In [1]: import numpy as np

In [2]: import numpy.linalg as la

In [3]: np.set_printoptions(precision=2, suppress=True, linewidth=120)

In [4]: feats = np.loadtxt("sample10.csv", delimiter=",")

In [5]: feats
Out[5]: 
array([[ 0. ,  0.7,  2. ,  0.7, -0.9, -1.5, -0.5,  1.8, -0.7, -0.8,  0.8],
       [ 1.2, -2.1, -1. ,  1.2,  0.8, -0.2, -2.5, -1.3,  0.9, -1.9,  3.8],
       [-1.1, -0.3,  0.7, -0.1, -1.1, -0.9,  1.1,  0.1, -1.4,  0.3,  0.1],
       [ 0. ,  0.2, -1.2,  2.5, -1.5,  0. , -0.1,  1. , -0.6, -0.3,  0.7],
       [-0.3,  0.2,  0. ,  1.6,  0.8, -0.1,  0.7,  1.6,  1.1, -0.3,  0.4]])

In [6]: Y = feats / la.norm(feats, axis=1, keepdims=True)

In [7]: C2 = Y @ Y.T

In [8]: round(np.degrees(np.arccos(np.clip(C2[1, 4], -1, 1))), 2)
Out[8]: np.float64(86.41)

In [9]: (np.abs(C2) > 0.9).astype(int)
Out[9]: 
array([[1, 0, 0, 0, 0],
       [0, 1, 0, 0, 0],
       [0, 0, 1, 0, 0],
       [0, 0, 0, 1, 0],
       [0, 0, 0, 0, 1]])

In [10]: C2[1]
Out[10]: array([-0.01,  1.  , -0.41,  0.2 ,  0.06])

In [11]: r0, r1 = feats[2], feats[3]

In [12]: r0 @ r1
Out[12]: np.float64(1.31)

In [13]: r0 @ r0
Out[13]: np.float64(7.1)

In [14]: p = (r0 @ r1) / (r0 @ r0) * r0

In [15]: p
Out[15]: array([-0.2 , -0.06,  0.13, -0.02, -0.2 , -0.17,  0.2 ,  0.02, -0.26,  0.06,  0.02])

In [16]: round(la.norm(r0 + r1) ** 2 + la.norm(r0 - r1) ** 2, 2)
Out[16]: np.float64(38.06)

In [17]: la.matrix_rank(np.outer(r0, r1))
Out[17]: np.int64(1)

In [18]: vec = np.array([1, 3, 3, 1, 2, 2, 3, 1, 0, 3, 0])

In [19]: feats @ np.ones(11)
Out[19]: array([ 1.6, -1.1, -2.6,  0.7,  5.7])

In [20]: feats @ (2 * vec)
Out[20]: array([  3.8, -40.4,   0.6,  -7.4,  12.2])

In [21]: feats @ np.eye(11)[9]
Out[21]: array([-0.8, -1.9,  0.3, -0.3, -0.3])

In [22]: la.norm(feats @ vec) <= la.norm(feats, 2) * la.norm(vec) + 1e-9
Out[22]: np.True_

In [23]: feats @ vec
Out[23]: array([  1.9, -20.2,   0.3,  -3.7,   6.1])

In [24]: C2 = feats.T @ feats

In [25]: round(np.trace(C2), 2), round(float((feats ** 2).sum()), 2)
Out[25]: (np.float64(75.95), 75.95)

In [26]: (feats @ feats.T).shape
Out[26]: (5, 5)

In [27]: np.round(la.eigvalsh(C2)[::-1], 2) + 0
Out[27]: array([37.89, 19.48,  9.33,  6.74,  2.51,  0.  ,  0.  ,  0.  ,  0.  ,  0.  ,  0.  ])

In [28]: np.diag(C2)
Out[28]: array([ 2.74,  5.07,  6.93, 10.75,  5.55,  3.11,  8.21,  8.5 ,  4.83,  4.52, 15.74])

In [29]: round(float(la.norm(feats[2] - feats[0])), 2)
Out[29]: 3.55

In [30]: np.round(la.norm(feats, 1), 2), round(float(la.norm(feats, np.inf)), 2)
Out[30]: (np.float64(6.1), 16.9)

In [31]: la.norm(feats, axis=0)
Out[31]: array([1.66, 2.25, 2.63, 3.28, 2.36, 1.76, 2.87, 2.92, 2.2 , 2.13, 3.97])

In [32]: np.round(la.norm(feats[2], 1), 2), round(float(la.norm(feats[2], np.inf)), 2)
Out[32]: (np.float64(7.2), 1.4)

In [33]: round(la.norm(feats) ** 2 / la.norm(feats, 2) ** 2, 2)
Out[33]: np.float64(2.0)

In [34]: W0 = np.tril(np.array([[1, 2, 0, 3, -2, 2, -3, 2, 1, -2],
    ...:     [-2, 1, 2, 3, -2, -3, 1, 0, 1, -1],
    ...:     [0, 1, 0, -2, -2, -3, 1, -2, -2, 0],
    ...:     [2, -2, -3, -1, 0, -3, 0, 3, 1, -2],
    ...:     [-2, 0, -2, 3, 0, 2, 2, -1, 1, 3],
    ...:     [-1, -1, 1, -1, 1, 3, 0, 0, 2, -2],
    ...:     [-3, -1, -2, 3, 0, -2, 1, 0, 0, 1],
    ...:     [3, 2, 1, 0, -1, -1, -1, 1, -3, -1],
    ...:     [-2, 3, -3, -2, -3, -1, 0, -2, 1, 0],
    ...:     [-3, 3, 3, 1, 3, -3, 3, 2, -3, 0]]), -1) + np.eye(10, dtype=int)

In [35]: W0
Out[35]: 
array([[ 1,  0,  0,  0,  0,  0,  0,  0,  0,  0],
       [-2,  1,  0,  0,  0,  0,  0,  0,  0,  0],
       [ 0,  1,  1,  0,  0,  0,  0,  0,  0,  0],
       [ 2, -2, -3,  1,  0,  0,  0,  0,  0,  0],
       [-2,  0, -2,  3,  1,  0,  0,  0,  0,  0],
       [-1, -1,  1, -1,  1,  1,  0,  0,  0,  0],
       [-3, -1, -2,  3,  0, -2,  1,  0,  0,  0],
       [ 3,  2,  1,  0, -1, -1, -1,  1,  0,  0],
       [-2,  3, -3, -2, -3, -1,  0, -2,  1,  0],
       [-3,  3,  3,  1,  3, -3,  3,  2, -3,  1]])

In [36]: vec = np.array([-2, 1, -2, -1, 3, 0, -2, 0, 2, 2])

In [37]: y = W0 @ vec

In [38]: y
Out[38]: array([-2,  5, -1, -1,  8,  3,  4, -7,  8,  1])

In [39]: np.round(la.solve(W0, W0[:, 0]), 2) + 0
Out[39]: array([1., 0., 0., 0., 0., 0., 0., 0., 0., 0.])

In [40]: np.round(la.solve(W0, y), 2) + 0
Out[40]: array([-2.,  1., -2., -1.,  3.,  0., -2.,  0.,  2.,  2.])

In [41]: la.solve(W0.T, W0[1])
Out[41]: array([0., 1., 0., 0., 0., 0., 0., 0., 0., 0.])

In [42]: rng = np.random.default_rng(5)

In [43]: Y = W0 + rng.integers(-2, 3, (10, 9)) @ rng.integers(-2, 3, (9, 10))

In [44]: Y
Out[44]: 
array([[ 12,  -1,  10,   2,   3,  -2,   0,   0,   6,  -8],
       [  5,  -7,   1, -10, -15,   4,   7,  -1,   7,  -2],
       [  9,  -8,  12,   3,  -5,   0,   7,   7,  10, -11],
       [ -1,  10,  -3,  -3,   9,  -4,  -2,  -7,  -4,   2],
       [-13,   1,   1,  10,   4,  -1,   2,   7, -14,  -2],
       [ -7,   2,   3,  -3,  -1,   7,   4,  -6,  -5,  -2],
       [  7,   7,   6,   7,   3,  -4,   3,   5,   6,  -6],
       [ -6,  -1,  -8,  -3,  -4,   1,  -7,   2,  -4,   4],
       [ 11,  -7,   2,  -2, -16,   4,  13,  -5,  18,   0],
       [  5,   9,   1, -13,  -5,  -1,   1,  -7,   1,   4]])

In [45]: np.abs(Y - W0).sum(axis=1)
Out[45]: array([43, 62, 72, 47, 51, 38, 54, 44, 79, 58])
